% python3 -q
>>> import numpy as np
>>> np.set_printoptions(suppress=True, linewidth=160)
>>> mat = np.array([[4, 0, 0, 0, 0, 0, 0, 0],
...     [0, 3, 0, 0, 0, 0, 0, 0],
...     [0, 0, 0, 0, 0, 0, 0, 0],
...     [0, 0, 0, 1, 0, 0, 0, 0],
...     [0, 0, 0, 0, 0, 0, 0, 0],
...     [0, 0, 0, 0, 0, 2, 0, 0],
...     [0, 0, 0, 0, 0, 0, 1, 0],
...     [0, 0, 0, 0, 0, 0, 0, 1]])
>>> # triangular: eigenvalues sit on the diagonal
>>> U, sv, Vh = np.linalg.svd(mat)
>>> sv
array([4., 3., 2., 1., 1., 1., 0., 0.])
>>> np.argmax(sv[:-1] / (sv[1:] + 1e-6)) + 1
np.int64(6)
>>> B = U[:, :6] @ np.diag(sv[:6]) @ Vh[:6]
>>> np.linalg.matrix_rank(B)
np.int64(6)
>>> np.abs(mat - B).max()
np.float64(0.0)
>>> B
array([[4., 0., 0., 0., 0., 0., 0., 0.],
       [0., 3., 0., 0., 0., 0., 0., 0.],
       [0., 0., 0., 0., 0., 0., 0., 0.],
       [0., 0., 0., 1., 0., 0., 0., 0.],
       [0., 0., 0., 0., 0., 0., 0., 0.],
       [0., 0., 0., 0., 0., 2., 0., 0.],
       [0., 0., 0., 0., 0., 0., 1., 0.],
       [0., 0., 0., 0., 0., 0., 0., 1.]])
>>> feats, _ = np.linalg.qr(np.array([[-0.5, -0.1, 0.4], [-0.5, -1.7, -2.1], [0.5, 0.0, -1.2]]))
>>> feats.round(3)
array([[-0.577,  0.371,  0.728],
       [-0.577, -0.815, -0.043],
       [ 0.577, -0.445,  0.685]])
>>> feats.shape
(3, 3)
>>> np.round(feats - feats[0], 3)
array([[ 0.   ,  0.   ,  0.   ],
       [ 0.   , -1.186, -0.77 ],
       [ 1.155, -0.815, -0.043]])
>>> np.round(np.diff(feats, axis=0), 3)
array([[ 0.   , -1.186, -0.77 ],
       [ 1.155,  0.371,  0.728]])
>>> np.round(feats.mean(axis=0), 3)
array([-0.192, -0.296,  0.456])
>>> np.round(np.abs(feats).max(), 3)
np.float64(0.815)
>>> np.round(np.linalg.svd(feats, compute_uv=False), 3)
array([1., 1., 1.])
>>> np.count_nonzero(feats)
np.int64(9)
>>> np.round(feats.sum(axis=0), 3)
array([-0.577, -0.889,  1.369])
>>> np.linalg.matrix_rank(feats)
np.int64(3)
>>> data = np.load("layer1.npy")
>>> data
array([[ 3,  4,  5,  6,  7],
       [ 8,  9, 10, 11, 12],
       [13, 14, 15, 16, 17],
       [18, 19, 20, 21, 22],
       [23, 24, 25, 26, 27],
       [28, 29, 30, 31, 32]])
>>> U, sv, Vh = np.linalg.svd(data)
>>> np.argmax(sv[:-1] / (sv[1:] + 1e-6)) + 1
np.int64(2)
>>> B = U[:, :2] @ np.diag(sv[:2]) @ Vh[:2]
>>> np.linalg.matrix_rank(B)
np.int64(2)
>>> round(np.linalg.norm(data - B) / np.linalg.norm(data), 3)
np.float64(0.0)
>>> np.linalg.matrix_rank(data, rtol=0.05)
np.int64(1)
>>> B.round(3)
array([[ 3.,  4.,  5.,  6.,  7.],
       [ 8.,  9., 10., 11., 12.],
       [13., 14., 15., 16., 17.],
       [18., 19., 20., 21., 22.],
       [23., 24., 25., 26., 27.],
       [28., 29., 30., 31., 32.]])
>>> round(np.linalg.norm(data[0], 1), 3), round(float(np.linalg.norm(data[0], np.inf)), 3)
(np.float64(25.0), 7.0)
>>> np.round(np.linalg.norm(data, 2), 3)
np.float64(106.881)
>>> np.linalg.norm(data, axis=1).argmax()
np.int64(5)
>>> np.round(np.linalg.norm(data) ** 2 / np.linalg.norm(data, 2) ** 2, 3)
np.float64(1.001)
>>> np.round(np.linalg.norm(data, axis=1), 3)
array([11.619, 22.583, 33.69 , 44.833, 55.991, 67.157])
>>> U, sv, Vh = np.linalg.svd(data)
>>> vecs = Vh[:(sv > 1e-8).sum()]
>>> rng = np.random.default_rng(45)
>>> vec = data[0] + 5 * data[3] + rng.integers(2) * np.eye(5)[1]
>>> vec
array([ 93., 100., 105., 111., 117.])
>>> np.linalg.matrix_rank(np.vstack([data, vec]))
np.int64(3)
>>> np.allclose(vecs.T @ vecs @ vec, vec)
False
>>> np.round(np.diag(vecs.T @ vecs), 3)
array([0.6, 0.3, 0.2, 0.3, 0.6])
>>> u = np.array([0, 3, 0])
>>> np.cross(data[4, :3], data[1, :3])
array([ 15, -30,  15])
>>> np.round(data @ np.linalg.pinv(data) @ data, 3)
array([[ 3.,  4.,  5.,  6.,  7.],
       [ 8.,  9., 10., 11., 12.],
       [13., 14., 15., 16., 17.],
       [18., 19., 20., 21., 22.],
       [23., 24., 25., 26., 27.],
       [28., 29., 30., 31., 32.]])
>>> np.unique(data.round(6), axis=0).shape
(6, 5)
>>> J = np.abs(np.array([[0, -1, -1, -1, -1, -2],
...     [-1, 2, 1, -1, -2, -2],
...     [0, 1, 2, -2, -1, 0],
...     [-1, 0, 0, -2, 2, -1],
...     [0, -2, 1, 1, -2, 2],
...     [2, 0, -1, 1, -1, 1]])) + np.eye(6)
>>> J = J / J.sum(axis=1, keepdims=True)
>>> J.round(3)
array([[0.143, 0.143, 0.143, 0.143, 0.143, 0.286],
       [0.1  , 0.3  , 0.1  , 0.1  , 0.2  , 0.2  ],
       [0.   , 0.143, 0.429, 0.286, 0.143, 0.   ],
       [0.143, 0.   , 0.   , 0.429, 0.286, 0.143],
       [0.   , 0.222, 0.111, 0.111, 0.333, 0.222],
       [0.286, 0.   , 0.143, 0.143, 0.143, 0.286]])
>>> # row-stochastic, so 1 is an eigenvalue
>>> round(np.linalg.norm(J[2] - J[1]), 3)
np.float64(0.469)
>>> round(float(np.linalg.norm(J, 2)), 3)
1.024
>>> np.unravel_index(np.abs(J).argmax(), J.shape)
(np.int64(2), np.int64(2))
>>> np.round(np.linalg.svd(J, compute_uv=False), 3)
array([1.024, 0.409, 0.37 , 0.291, 0.115, 0.061])
>>> np.round(J - J[0], 3)
array([[ 0.   ,  0.   ,  0.   ,  0.   ,  0.   ,  0.   ],
       [-0.043,  0.157, -0.043, -0.043,  0.057, -0.086],
       [-0.143,  0.   ,  0.286,  0.143,  0.   , -0.286],
       [ 0.   , -0.143, -0.143,  0.286,  0.143, -0.143],
       [-0.143,  0.079, -0.032, -0.032,  0.19 , -0.063],
       [ 0.143, -0.143,  0.   ,  0.   ,  0.   ,  0.   ]])
>>> np.linalg.matrix_rank(J)
np.int64(6)
>>> np.round(J.sum(axis=1), 3)
array([1., 1., 1., 1., 1., 1.])
>>> round(float(np.abs(J).max()), 3)
0.429
>>> J.shape
(6, 6)
>>> arr = np.load("case7.npy")
>>> arr.round(3)
array([[0.232, 0.259, 0.041, 0.014, 0.177, 0.041, 0.232, 0.15 ],
       [0.259, 0.289, 0.046, 0.015, 0.198, 0.046, 0.259, 0.167],
       [0.041, 0.046, 0.007, 0.002, 0.031, 0.007, 0.041, 0.026],
       [0.014, 0.015, 0.002, 0.001, 0.01 , 0.002, 0.014, 0.009],
       [0.177, 0.198, 0.031, 0.01 , 0.135, 0.031, 0.177, 0.115],
       [0.041, 0.046, 0.007, 0.002, 0.031, 0.007, 0.041, 0.026],
       [0.232, 0.259, 0.041, 0.014, 0.177, 0.041, 0.232, 0.15 ],
       [0.15 , 0.167, 0.026, 0.009, 0.115, 0.026, 0.15 , 0.097]])
>>> # equal to its transpose
>>> np.abs(np.diag(np.linalg.qr(arr)[1])) > 1e-9
array([ True, False, False, False, False, False, False, False])
>>> np.unique(arr.round(6), axis=0).shape
(6, 8)
>>> np.round(np.trace(np.linalg.pinv(arr) @ arr), 3)
np.float64(1.0)
>>> np.allclose(arr[:-1].T @ np.linalg.lstsq(arr[:-1].T, arr[-1])[0], arr[-1])
True
>>> F = np.load("run5.npy")
>>> F
array([[-1, -3,  0,  0,  0,  0],
       [-1,  2,  0,  0,  0,  0],
       [ 2, -2,  0,  0,  0,  0],
       [ 0,  0, -1, -3,  0,  0],
       [ 0,  0, -1,  2,  0,  0],
       [ 0,  0,  2, -2,  0,  0],
       [ 0,  0,  0,  0, -1, -3],
       [ 0,  0,  0,  0, -1,  2],
       [ 0,  0,  0,  0,  2, -2]])
>>> u = np.array([3, 5])
>>> np.convolve(F[0], u)
array([ -3, -14, -15,   0,   0,   0,   0])
>>> np.cross(F[0, :3], F[3, :3])
array([ 3, -1,  0])
